In [1]: import numpy as np

In [2]: import numpy.linalg as la

In [3]: np.set_printoptions(precision=2, suppress=True, linewidth=120)

In [4]: m1 = np.load("block14.npy")

In [5]: m1
Out[5]: 
array([[0.5, 0. , 0. , 0.5],
       [0. , 1. , 0. , 0. ],
       [0. , 0. , 1. , 0. ],
       [0. , 0. , 0. , 1. ]])

In [6]: out = np.array([[3, -1], [1, -3]])

In [7]: cent = np.kron(out, m1)

In [8]: np.round(la.norm(cent, 2), 2), np.round(la.norm(out, 2) * la.norm(m1, 2), 2)
Out[8]: (np.float64(4.58), np.float64(4.58))

In [9]: print(cent.shape)
(8, 8)

In [10]: print(cent)
[[ 1.5  0.   0.   1.5 -0.5 -0.  -0.  -0.5]
 [ 0.   3.   0.   0.  -0.  -1.  -0.  -0. ]
 [ 0.   0.   3.   0.  -0.  -0.  -1.  -0. ]
 [ 0.   0.   0.   3.  -0.  -0.  -0.  -1. ]
 [ 0.5  0.   0.   0.5 -1.5 -0.  -0.  -1.5]
 [ 0.   1.   0.   0.  -0.  -3.  -0.  -0. ]
 [ 0.   0.   1.   0.  -0.  -0.  -3.  -0. ]
 [ 0.   0.   0.   1.  -0.  -0.  -0.  -3. ]]

In [11]: m1 @ m1
Out[11]: 
array([[0.25, 0.  , 0.  , 0.75],
       [0.  , 1.  , 0.  , 0.  ],
       [0.  , 0.  , 1.  , 0.  ],
       [0.  , 0.  , 0.  , 1.  ]])

In [12]: [int(la.matrix_rank(la.matrix_power(m1, p))) for p in range(1, 5)]
Out[12]: [4, 4, 4, 4]

In [13]: print(la.matrix_rank(m1 - m1[0, 0] * np.eye(4)))
3

In [14]: np.sort(la.eigvals(m1))
Out[14]: array([0.5, 1. , 1. , 1. ])

In [15]: print(la.matrix_power(m1 - np.diag(np.diag(m1)), 4))
[[0. 0. 0. 0.]
 [0. 0. 0. 0.]
 [0. 0. 0. 0.]
 [0. 0. 0. 0.]]

In [16]: np.round(la.matrix_power(m1, 100), 2) + 0
Out[16]: 
array([[0., 0., 0., 1.],
       [0., 1., 0., 0.],
       [0., 0., 1., 0.],
       [0., 0., 0., 1.]])

In [17]: print(la.matrix_power(m1, 2))
[[0.25 0.   0.   0.75]
 [0.   1.   0.   0.  ]
 [0.   0.   1.   0.  ]
 [0.   0.   0.   1.  ]]

In [18]: m1.sum(axis=1)
Out[18]: array([1., 1., 1., 1.])

In [19]: p = np.eye(4)[1]

In [20]: for _ in range(7):
    ...:     p = p @ m1
    ...:     print(p.round(2))
    ...: 
[0. 1. 0. 0.]
[0. 1. 0. 0.]
[0. 1. 0. 0.]
[0. 1. 0. 0.]
[0. 1. 0. 0.]
[0. 1. 0. 0.]
[0. 1. 0. 0.]

In [21]: rng = np.random.default_rng(913)

In [22]: labels = rng.permutation(4)

In [23]: labels
Out[23]: array([1, 2, 3, 0])

In [24]: out = m1[labels][:, labels]

In [25]: out
Out[25]: 
array([[1. , 0. , 0. , 0. ],
       [0. , 1. , 0. , 0. ],
       [0. , 0. , 1. , 0. ],
       [0. , 0. , 0.5, 0.5]])

In [26]: np.allclose(out, m1)
Out[26]: False

In [27]: la.matrix_power(out, 2)
Out[27]: 
array([[1.  , 0.  , 0.  , 0.  ],
       [0.  , 1.  , 0.  , 0.  ],
       [0.  , 0.  , 1.  , 0.  ],
       [0.  , 0.  , 0.75, 0.25]])

In [28]: print(np.round(la.matrix_power(out, 100), 2) + 0)
[[1. 0. 0. 0.]
 [0. 1. 0. 0.]
 [0. 0. 1. 0.]
 [0. 0. 1. 0.]]

In [29]: print(np.sort(np.abs(la.eigvals(out)))[::-1])
[1.  1.  1.  0.5]

In [30]: p = np.eye(4)[3]

In [31]: for _ in range(3):
    ...:     p = p @ out
    ...:     print(p.round(2))
    ...: 
[0.  0.  0.5 0.5]
[0.   0.   0.75 0.25]
[0.   0.   0.88 0.12]
